>>> import numpy as np
>>> import numpy.linalg as la
>>> np.set_printoptions(suppress=True, linewidth=160)
>>> def rnd(a):
...     return np.round(a, 1) + 0
... 
>>> W0 = np.load("data.npy")
>>> W0
array([[ 1., -1., -2.,  0.,  1.,  0.,  0.,  0.,  0.,  0.],
       [ 0., -1., -1.,  3., -3.,  0.,  0.,  0.,  0.,  0.],
       [-1.,  0., -1., -1., -3.,  0.,  0.,  0.,  0.,  0.],
       [ 0.,  1., -3.,  2., -2.,  0.,  0.,  0.,  0.,  0.],
       [ 1.,  3., -2., -1.,  3.,  0.,  0.,  0.,  0.,  0.],
       [ 0.,  0.,  0.,  0.,  0.,  2., -2.,  1.,  1.,  0.],
       [ 0.,  0.,  0.,  0.,  0.,  1.,  2.,  0.,  0., -2.],
       [ 0.,  0.,  0.,  0.,  0.,  2., -2.,  0.,  0.,  0.],
       [ 0.,  0.,  0.,  0.,  0., -1., -2.,  2.,  1.,  1.],
       [ 0.,  0.,  0.,  0.,  0., -1., -2.,  1.,  1., -2.]])
>>> B = W0[0, 0] * W0[1:] - np.outer(W0[1:, 0], W0[0])
>>> B
array([[ 0., -1., -1.,  3., -3.,  0.,  0.,  0.,  0.,  0.],
       [ 0., -1., -3., -1., -2.,  0.,  0.,  0.,  0.,  0.],
       [ 0.,  1., -3.,  2., -2.,  0.,  0.,  0.,  0.,  0.],
       [ 0.,  4.,  0., -1.,  2.,  0.,  0.,  0.,  0.,  0.],
       [ 0.,  0.,  0.,  0.,  0.,  2., -2.,  1.,  1.,  0.],
       [ 0.,  0.,  0.,  0.,  0.,  1.,  2.,  0.,  0., -2.],
       [ 0.,  0.,  0.,  0.,  0.,  2., -2.,  0.,  0.,  0.],
       [ 0.,  0.,  0.,  0.,  0., -1., -2.,  2.,  1.,  1.],
       [ 0.,  0.,  0.,  0.,  0., -1., -2.,  1.,  1., -2.]])
>>> W0[:, 0] / W0[0, 0]
array([ 1.,  0., -1.,  0.,  1.,  0.,  0.,  0.,  0.,  0.])
>>> rng = np.random.default_rng(94579)
>>> z = rng.permutation(10)
>>> z
array([7, 3, 4, 5, 0, 1, 9, 6, 2, 8])
>>> B = W0[z][:, z]
>>> np.diag(B)
array([ 0.,  2.,  3.,  2.,  1., -1., -2.,  2., -1.,  1.])
>>> F = np.tril(np.array([[2, -3, -1, 2, 3, 1],
...     [-3, -1, 1, -2, -3, -1],
...     [-2, 0, 1, 0, -3, -3],
...     [3, 1, -1, -3, -2, -2],
...     [2, -2, -2, -1, -1, 3],
...     [1, -2, -1, -2, 2, -2]]), -1) + np.eye(6, dtype=int)
>>> F
array([[ 1,  0,  0,  0,  0,  0],
       [-3,  1,  0,  0,  0,  0],
       [-2,  0,  1,  0,  0,  0],
       [ 3,  1, -1,  1,  0,  0],
       [ 2, -2, -2, -1,  1,  0],
       [ 1, -2, -1, -2,  2,  1]])
>>> # triangular
>>> z = rng.permutation(10)
>>> B = W0[:, z] * rng.choice([-1, 1], 10)
>>> B
array([[-0.,  0., -0.,  2., -0., -1., -0.,  1., -0., -1.],
       [-0.,  0., -0.,  1., -0.,  3., -3.,  0., -0., -1.],
       [-0.,  0., -0.,  1., -0.,  3.,  1., -1., -0.,  0.],
       [-0.,  0., -0.,  3., -0.,  2., -2.,  0., -0.,  1.],
       [-0.,  0., -0.,  2., -0., -3.,  1.,  1., -0.,  3.],
       [-1.,  2.,  2., -0., -1., -0., -0.,  0., -0.,  0.],
       [-0.,  1., -2., -0., -0., -0., -0.,  0.,  2.,  0.],
       [-0.,  2.,  2., -0., -0., -0., -0.,  0., -0.,  0.],
       [-1., -1.,  2., -0., -2., -0., -0.,  0., -1.,  0.],
       [-1., -1.,  2., -0., -1., -0., -0.,  0.,  2.,  0.]])
>>> U, _, vt = la.svd(W0.T @ B)
>>> z
array([8, 5, 6, 2, 7, 4, 3, 0, 9, 1])
>>> rnd(la.lstsq(W0, B)[0])
array([[ 0.,  0.,  0.,  0.,  0.,  0.,  0.,  1.,  0.,  0.],
       [ 0.,  0.,  0.,  0.,  0.,  0.,  0.,  0.,  0.,  1.],
       [ 0.,  0.,  0., -1.,  0.,  0.,  0.,  0.,  0.,  0.],
       [ 0.,  0.,  0.,  0.,  0.,  0., -1.,  0.,  0.,  0.],
       [ 0.,  0.,  0.,  0.,  0., -1.,  0.,  0.,  0.,  0.],
       [ 0.,  1.,  0.,  0.,  0.,  0.,  0.,  0.,  0.,  0.],
       [ 0.,  0., -1.,  0.,  0.,  0.,  0.,  0.,  0.,  0.],
       [ 0.,  0.,  0.,  0., -1.,  0.,  0.,  0.,  0.,  0.],
       [-1.,  0.,  0.,  0.,  0.,  0.,  0.,  0.,  0.,  0.],
       [ 0.,  0.,  0.,  0.,  0.,  0.,  0.,  0., -1.,  0.]])
>>> rnd(U @ vt)
array([[ 0.,  0.,  0.,  0.,  0.,  0.,  0.,  1.,  0.,  0.],
       [ 0.,  0.,  0.,  0.,  0.,  0.,  0.,  0.,  0.,  1.],
       [ 0.,  0.,  0., -1.,  0.,  0.,  0.,  0.,  0.,  0.],
       [ 0.,  0.,  0.,  0.,  0.,  0., -1.,  0.,  0.,  0.],
       [ 0.,  0.,  0.,  0.,  0., -1.,  0.,  0.,  0.,  0.],
       [ 0.,  1.,  0.,  0.,  0.,  0.,  0.,  0.,  0.,  0.],
       [ 0.,  0., -1.,  0.,  0.,  0.,  0.,  0.,  0.,  0.],
       [ 0.,  0.,  0.,  0., -1.,  0.,  0.,  0.,  0.,  0.],
       [-1.,  0.,  0.,  0.,  0.,  0.,  0.,  0.,  0.,  0.],
       [ 0.,  0.,  0.,  0.,  0.,  0.,  0.,  0., -1.,  0.]])
